$ python3 -q
>>> import numpy as np
>>> np.set_printoptions(precision=2, suppress=True, linewidth=140, sign=" ")
>>> tidy = lambda a: np.round(a, 2) + 0
>>> arr = np.loadtxt("layer15.csv", delimiter=",")
>>> tidy(arr)
array([[ 0.67,  0.33,  0.  ,  0.  ],
       [ 0.5 ,  0.5 ,  0.  ,  0.  ],
       [ 0.  ,  0.  ,  1.  ,  0.  ],
       [ 0.33,  0.33,  0.  ,  0.33]])
>>> # row-stochastic, so 1 is an eigenvalue
>>> r0, r1 = arr[2], arr[0]
>>> r0 @ r0
np.float64(1.0)
>>> r0 @ r1
np.float64(0.0)
>>> p = (r0 @ r1) / (r0 @ r0) * r0
>>> tidy(np.outer(r0, r1))
array([[ 0.  ,  0.  ,  0.  ,  0.  ],
       [ 0.  ,  0.  ,  0.  ,  0.  ],
       [ 0.67,  0.33,  0.  ,  0.  ],
       [ 0.  ,  0.  ,  0.  ,  0.  ]])
>>> (r1 - p) @ r0
np.float64(0.0)
>>> vec = np.array([0, 1, -1, 2])
>>> target = arr @ vec
>>> beta, lr = np.zeros(4), 1 / np.linalg.norm(arr, 2) ** 2
>>> for i in range(250):
...     beta -= lr * arr.T @ (arr @ beta - target)
...     if i % 50 == 0: print(i, round(np.linalg.norm(arr @ beta - target), 2))
... 
0 0.63
50 0.01
100 0.0
150 0.0
200 0.0
>>> tidy(beta)
array([ 0.,  1., -1.,  2.])
>>> tidy(np.linalg.cond(arr))
np.float64(7.11)
>>> C = np.array([[3, -6, 9], [-4, -4, 1]])
>>> rng = np.random.default_rng(15)
>>> feats = rng.normal(size=(22, 2)) @ C + np.array([-5, 2, 2])
>>> tidy(feats)
array([[ -5.55,  14.33, -11.81],
       [ -1.72,   1.73,   5.02],
       [ -6.65,  -4.38,   7.54],
       [-13.4 ,   6.59,  -9.97],
       [-15.16,  -2.8 ,  -1.27],
       [ -0.66,  -0.22,   8.02],
       [ -5.26,  -0.07,   4.03],
       [ -9.58,  -5.55,   6.36],
       [-10.04,  -7.84,   8.46],
       [ -2.39,  -1.09,   7.53],
       [ -3.33,  17.39, -13.28],
       [ -7.15,  -1.99,   4.53],
       [  1.78,  -4.21,  14.38],
       [ -1.51,   4.79,   1.89],
       [  2.85,  13.65,  -4.08],
       [  0.11,   0.46,   7.93],
       [ -7.  ,   0.65,   1.79],
       [  1.27,   5.22,   3.74],
       [ -3.47, -10.14,  16.42],
       [ -0.86,   1.64,   5.84],
       [ -3.29,  18.15, -14.07],
       [ -6.27,   2.61,   0.28]])
>>> C = feats[[4, 2]].astype(float)
>>> for _ in range(3):
...     z = np.linalg.norm(feats[:, None] - C, axis=-1).argmin(axis=1)
...     C = np.array([feats[z == j].mean(axis=0) for j in range(2)])
... 
>>> z
array([ 0,  1,  1,  0,  1,  1,  1,  1,  1,  1,  0,  1,  1,  1,  0,  1,  1,  1,  1,  1,  0,  1])
>>> tidy(C[1] - C[0])
array([  0.16, -15.27,  16.67])
>>> tidy(C)
array([[ -4.54,  14.02, -10.64],
       [ -4.39,  -1.25,   6.03]])
>>> C2 = np.cov(feats, rowvar=False)
>>> tidy(np.linalg.eigvalsh(C2)[::-1])
array([ 122.98,   29.73,    0.  ])
>>> C2.shape
(3, 3)
>>> tidy(np.polyfit(feats[:, 1], feats[:, 2], 1))
array([-0.96,  4.37])
>>> left, sv, Vh = np.linalg.svd(feats, full_matrices=False)
>>> np.abs(left[:, 0]).round(6).argmax()
np.int64(20)
>>> tidy(sv)
array([ 50.82,  30.1 ,  19.15])
>>> th = np.radians(30)
>>> r_ = np.eye(3)
>>> r_[0, 0] = r_[1, 1] = np.cos(th)
>>> r_[0, 1], r_[1, 0] = -np.sin(th), np.sin(th)
>>> tidy(r_)
array([[ 0.87, -0.5 ,  0.  ],
       [ 0.5 ,  0.87,  0.  ],
       [ 0.  ,  0.  ,  1.  ]])
>>> M2 = feats @ r_.T
>>> np.allclose(feats @ feats.T, M2 @ M2.T)
True
>>> tidy(np.linalg.det(r_)), tidy(np.trace(r_))
(np.float64(1.0), np.float64(2.73))
>>> tidy(np.abs(M2 - feats).max(axis=0))
array([ 8.63,  7.58,  0.  ])
>>> tidy(np.linalg.svd(feats, compute_uv=False)), tidy(np.linalg.svd(M2, compute_uv=False))
(array([ 50.82,  30.1 ,  19.15]), array([ 50.82,  30.1 ,  19.15]))
>>> tidy(np.abs(np.linalg.eigvals(r_)).max())
np.float64(1.0)
>>> tidy((r_ - r_.T) / 2)
array([[ 0. , -0.5,  0. ],
       [ 0.5,  0. ,  0. ],
       [ 0. ,  0. ,  0. ]])
>>> tidy(np.sort(np.abs(np.linalg.eigvals(r_))))
array([ 1.,  1.,  1.])
>>> K = np.eye(4, dtype=int)[rng.permutation(4)] * np.array([-3, 7, 9, -1])
>>> K
array([[ 0,  7,  0,  0],
       [-3,  0,  0,  0],
       [ 0,  0,  0, -1],
       [ 0,  0,  9,  0]])
>>> tidy(np.linalg.norm(K, axis=0))
array([ 3.,  7.,  9.,  1.])
>>> tidy(np.linalg.svd(K, compute_uv=False))
array([ 9.,  7.,  3.,  1.])
>>> tidy(np.sort(np.linalg.eigvals(K).real))
array([ 0.,  0.,  0.,  0.])
>>> np.flatnonzero(np.linalg.matrix_power((K != 0) + (K.T != 0) + np.eye(4), 4)[1])
array([ 0,  1])
>>> q = K.astype(float).copy()
>>> for j in range(4):
...     q[:, j] -= q[:, :j] @ (q[:, :j].T @ q[:, j])
...     q[:, j] /= np.linalg.norm(q[:, j])
... 
>>> q.T @ K
array([[ 3.,  0.,  0.,  0.],
       [ 0.,  7.,  0.,  0.],
       [ 0.,  0.,  9.,  0.],
       [ 0.,  0.,  0.,  1.]])
>>> q.T @ q
array([[ 1.,  0.,  0.,  0.],
       [ 0.,  1.,  0.,  0.],
       [ 0.,  0.,  1.,  0.],
       [ 0.,  0.,  0.,  1.]])
>>> q
array([[ 0.,  1.,  0.,  0.],
       [-1.,  0.,  0.,  0.],
       [ 0.,  0.,  0., -1.],
       [ 0.,  0.,  1.,  0.]])
>>> r0 = np.array([3, 1, 3, 3])
>>> M2 = K + np.outer(r0, np.eye(4)[2])
>>> M2
array([[ 0.,  7.,  3.,  0.],
       [-3.,  0.,  1.,  0.],
       [ 0.,  0.,  3., -1.],
       [ 0.,  0., 12.,  0.]])
>>> tidy(np.linalg.det(M2) / np.linalg.det(K)), tidy(1 + np.linalg.solve(K, r0)[2])
(np.float64(1.33), np.float64(1.33))
>>> np.linalg.matrix_rank(np.linalg.inv(M2) - np.linalg.inv(K), tol=1e-8)
np.int64(1)
>>> m1 = np.loadtxt("data.csv", delimiter=",")
>>> m1
array([[ 42.,  41.,  36.],
       [  0.,   0.,   0.],
       [ 22.,  21.,  24.],
       [ 38.,  35.,  28.],
       [  0.,   0.,  16.],
       [  0.,   0.,   2.],
       [ 42.,  41.,  36.],
       [  0.,   0.,   0.],
       [ 34.,  34.,  34.],
       [  0.,   0.,   0.],
       [ 26.,  17.,   4.],
       [ 10.,   3.,   0.],
       [  0.,   0.,  10.],
       [  6.,   7.,  20.],
       [ 10.,   0.,   0.],
       [  0.,   0.,   0.],
       [ 18.,  20.,  30.],
       [  0.,   0.,   2.],
       [  6.,   7.,  20.],
       [  0.,   0.,   4.],
       [  0.,   0.,   0.],
       [ 10.,   0.,   0.],
       [ 10.,   3.,   0.],
       [  0.,   0.,   0.],
       [  0.,   0.,  10.]])
>>> Xs = (m1 - m1.mean(axis=0)) / m1.std(axis=0)
>>> np.argwhere(np.abs(Xs) > 2)
array([[ 0,  0],
       [ 0,  1],
       [ 6,  0],
       [ 6,  1]])
>>> beta = np.linalg.lstsq(np.delete(Xs, 0, axis=1), Xs[:, 0])[0]
>>> tidy(1 - np.var(Xs[:, 0] - np.delete(Xs, 0, axis=1) @ beta))
np.float64(0.96)
>>> tidy(beta)
array([ 1.24, -0.31])
>>> M2 = np.c_[m1[:, :1] @ np.array([[3]]), np.array([1, 5, 5, 5, 0, 1, 3, 0, 0, 1, 0, 4, 1, 0, 5, 0, 4, 4, 4, 3, 0, 5, 4, 1, 5])]
>>> M2
array([[ 126.,    1.],
       [   0.,    5.],
       [  66.,    5.],
       [ 114.,    5.],
       [   0.,    0.],
       [   0.,    1.],
       [ 126.,    3.],
       [   0.,    0.],
       [ 102.,    0.],
       [   0.,    1.],
       [  78.,    0.],
       [  30.,    4.],
       [   0.,    1.],
       [  18.,    0.],
       [  30.,    5.],
       [   0.,    0.],
       [  54.,    4.],
       [   0.,    4.],
       [  18.,    4.],
       [   0.,    3.],
       [   0.,    0.],
       [  30.,    5.],
       [  30.,    4.],
       [   0.,    1.],
       [   0.,    5.]])
>>> np.linalg.matrix_rank(M2)
np.int64(2)
>>> tidy(np.linalg.norm(M2 - m1 @ np.linalg.lstsq(m1, M2)[0], axis=0))
array([  0.  ,  10.36])
>>> tidy(np.linalg.lstsq(m1, M2[:, 0])[0])
array([ 3.,  0.,  0.])
>>> np.linalg.matrix_rank(np.c_[m1, M2])
np.int64(4)
>>> Xs = m1 - m1.mean(axis=0)
>>> left, sv, Vh = np.linalg.svd(Xs, full_matrices=False)
>>> tidy(Xs.mean(axis=0))
array([ 0.,  0.,  0.])
>>> np.abs(left[:, 0]).argmax()
np.int64(6)
>>> vec = np.array([0, 1, 1])
>>> target = m1 @ vec
>>> target
array([ 77.,   0.,  45.,  63.,  16.,   2.,  77.,   0.,  68.,   0.,  21.,   3.,  10.,  27.,   0.,   0.,  50.,   2.,  27.,   4.,   0.,   0.,
         3.,   0.,  10.])
>>> tidy(np.linalg.lstsq(m1, target)[0])
array([ 0.,  1.,  1.])
>>> tidy(np.linalg.pinv(m1) @ m1)
array([[ 1.,  0.,  0.],
       [ 0.,  1.,  0.],
       [ 0.,  0.,  1.]])
>>> target = target + 0.02 * rng.normal(size=25)
>>> tidy(target)
array([77.01,  0.02, 45.02, 62.98, 16.02,  2.01, 76.97,  0.01, 68.02,  0.02, 21.02,  2.97, 10.  , 26.99,  0.  ,  0.  , 50.02,  2.02, 26.98,
        4.02,  0.03,  0.01,  2.97, -0.01, 10.  ])
>>> beta, *_ = np.linalg.lstsq(m1, target)
>>> beta.round()
array([-0.,  1.,  1.])
>>> q, r_ = np.linalg.qr(m1)
>>> np.allclose(r_.T @ r_, m1.T @ m1)
True
>>> tidy(r_)
array([[-89.91, -81.61, -74.03],
       [  0.  , -18.12, -27.5 ],
       [  0.  ,   0.  , -32.67]])
>>> tidy(q @ r_)
array([[ 42.,  41.,  36.],
       [  0.,   0.,   0.],
       [ 22.,  21.,  24.],
       [ 38.,  35.,  28.],
       [  0.,   0.,  16.],
       [  0.,   0.,   2.],
       [ 42.,  41.,  36.],
       [  0.,   0.,   0.],
       [ 34.,  34.,  34.],
       [  0.,   0.,   0.],
       [ 26.,  17.,   4.],
       [ 10.,   3.,   0.],
       [  0.,   0.,  10.],
       [  6.,   7.,  20.],
       [ 10.,   0.,   0.],
       [  0.,   0.,   0.],
       [ 18.,  20.,  30.],
       [  0.,   0.,   2.],
       [  6.,   7.,  20.],
       [  0.,   0.,   4.],
       [  0.,   0.,   0.],
       [ 10.,   0.,   0.],
       [ 10.,   3.,   0.],
       [  0.,   0.,   0.],
       [  0.,   0.,  10.]])
>>> tidy(abs(r_[0, 0])), tidy(np.linalg.norm(m1[:, 0]))
(np.float64(89.91), np.float64(89.91))
>>> X = np.diag(np.array([0, -2, 2])) + 2 * np.eye(3, k=1) + 2 * np.eye(3, k=-1)
>>> X
array([[ 0.,  2.,  0.],
       [ 2., -2.,  2.],
       [ 0.,  2.,  2.]])
>>> M2 = arr / np.sqrt((arr ** 2).mean(axis=1, keepdims=True))
>>> np.linalg.matrix_rank(M2) == np.linalg.matrix_rank(arr)
np.True_
>>> np.linalg.matrix_rank(arr - arr.mean(axis=1, keepdims=True))
np.int64(3)
>>> M2[2]
array([ 0.,  0.,  2.,  0.])
>>> w, evecs = np.linalg.eigh(X)
>>> np.abs(evecs[:, -1]).round(6).argmax()
np.int64(2)
>>> tidy(np.linalg.eigvalsh(X + 4 * np.eye(3)))
array([ 0.24,  4.69,  7.06])
>>> tidy(np.abs(evecs[:, -1]))
array([ 0.29,  0.45,  0.84])
>>> (w > 1e-8).sum(), (w < -1e-8).sum()
(np.int64(2), np.int64(1))
>>> tidy(w)
array([-3.76,  0.69,  3.06])
>>> tidy(evecs @ np.diag(w) @ evecs.T)
array([[ 0.,  2.,  0.],
       [ 2., -2.,  2.],
       [ 0.,  2.,  2.]])
>>> tidy(evecs.T @ X @ evecs)
array([[-3.76,  0.  ,  0.  ],
       [ 0.  ,  0.69,  0.  ],
       [ 0.  ,  0.  ,  3.06]])
>>> tidy(np.linalg.eigvalsh(X @ X))
array([  0.48,   9.39,  14.13])
